$ python -q
>>> import numpy as np
>>> np.set_printoptions(precision=1, suppress=True, linewidth=160, legacy="1.25")
>>> J = np.load("test1.npy")
>>> J
array([[ 1,  0,  0,  0,  0],
       [ 1,  1,  0,  0,  0],
       [-1,  1,  1,  0,  0],
       [-1,  2,  0,  1,  0],
       [ 1,  0,  0, -2,  1]])
>>> J @ J
array([[ 1,  0,  0,  0,  0],
       [ 2,  1,  0,  0,  0],
       [-1,  2,  1,  0,  0],
       [ 0,  4,  0,  1,  0],
       [ 4, -4,  0, -4,  1]])
>>> print(np.sort(np.linalg.eigvals(J)))
[1. 1. 1. 1. 1.]
>>> [int(np.linalg.matrix_rank(np.linalg.matrix_power(J, p))) for p in range(1, 6)]
[5, 5, 5, 5, 5]
>>> rng = np.random.default_rng(658844)
>>> z = rng.permutation(5)
>>> z
array([2, 0, 1, 3, 4])
>>> B = J[z][:, z]
>>> round(float(np.linalg.det(B)), 1), round(np.linalg.det(J[z]), 1)
(1.0, 1.0)
>>> B
array([[ 1, -1,  1,  0,  0],
       [ 0,  1,  0,  0,  0],
       [ 0,  1,  1,  0,  0],
       [ 0, -1,  2,  1,  0],
       [ 0,  1,  0, -2,  1]])
>>> np.diag(B)
array([1, 1, 1, 1, 1])
>>> np.trace(B)
5
>>> F = np.load("a.npy")
>>> F
array([[6, 5, 4, 0, 3],
       [6, 3, 9, 6, 3],
       [6, 4, 8, 0, 1]])
>>> B = F[0, 0] * F[1:] - np.outer(F[1:, 0], F[0])
>>> B
array([[  0, -12,  30,  36,   0],
       [  0,  -6,  24,   0, -12]])
>>> print(np.flatnonzero(~B.round(6).any(axis=1)))
[]
>>> Uu, s, Vt = np.linalg.svd(F, full_matrices=False)
>>> np.allclose(Uu * s @ Vt, F)
True
>>> print(Uu.shape, s.shape, Vt.shape)
(3, 3) (3,) (3, 5)
>>> s / s[0]
array([1. , 0.3, 0.2])
>>> np.abs(Uu[:, 0]).round(6).argmax()
1
>>> print(np.abs(Vt[0]))
[0.6 0.4 0.7 0.2 0.2]
>>> s
array([18.4,  5.2,  2.8])
>>> np.cumsum(s ** 2) / np.sum(s ** 2)
array([0.9, 1. , 1. ])
>>> m1 = np.load("layer2.npy")
>>> print(m1)
[[-1.  0.  0.  0.  0.]
 [ 0. 63. 64. 40. 40.]
 [ 0. 64. 63. 40. 40.]
 [ 0. 40. 40. 24. 25.]
 [ 0. 40. 40. 25. 24.]]
>>> # equal to its transpose
>>> print(np.linalg.cond(m1) > 100)
True
>>> print([round(float(x), 1) for x in np.linalg.svd(m1, compute_uv=False)[:3]])
[177.0, 1.0, 1.0]
>>> np.linalg.matrix_rank(m1, rtol=0.1)
1
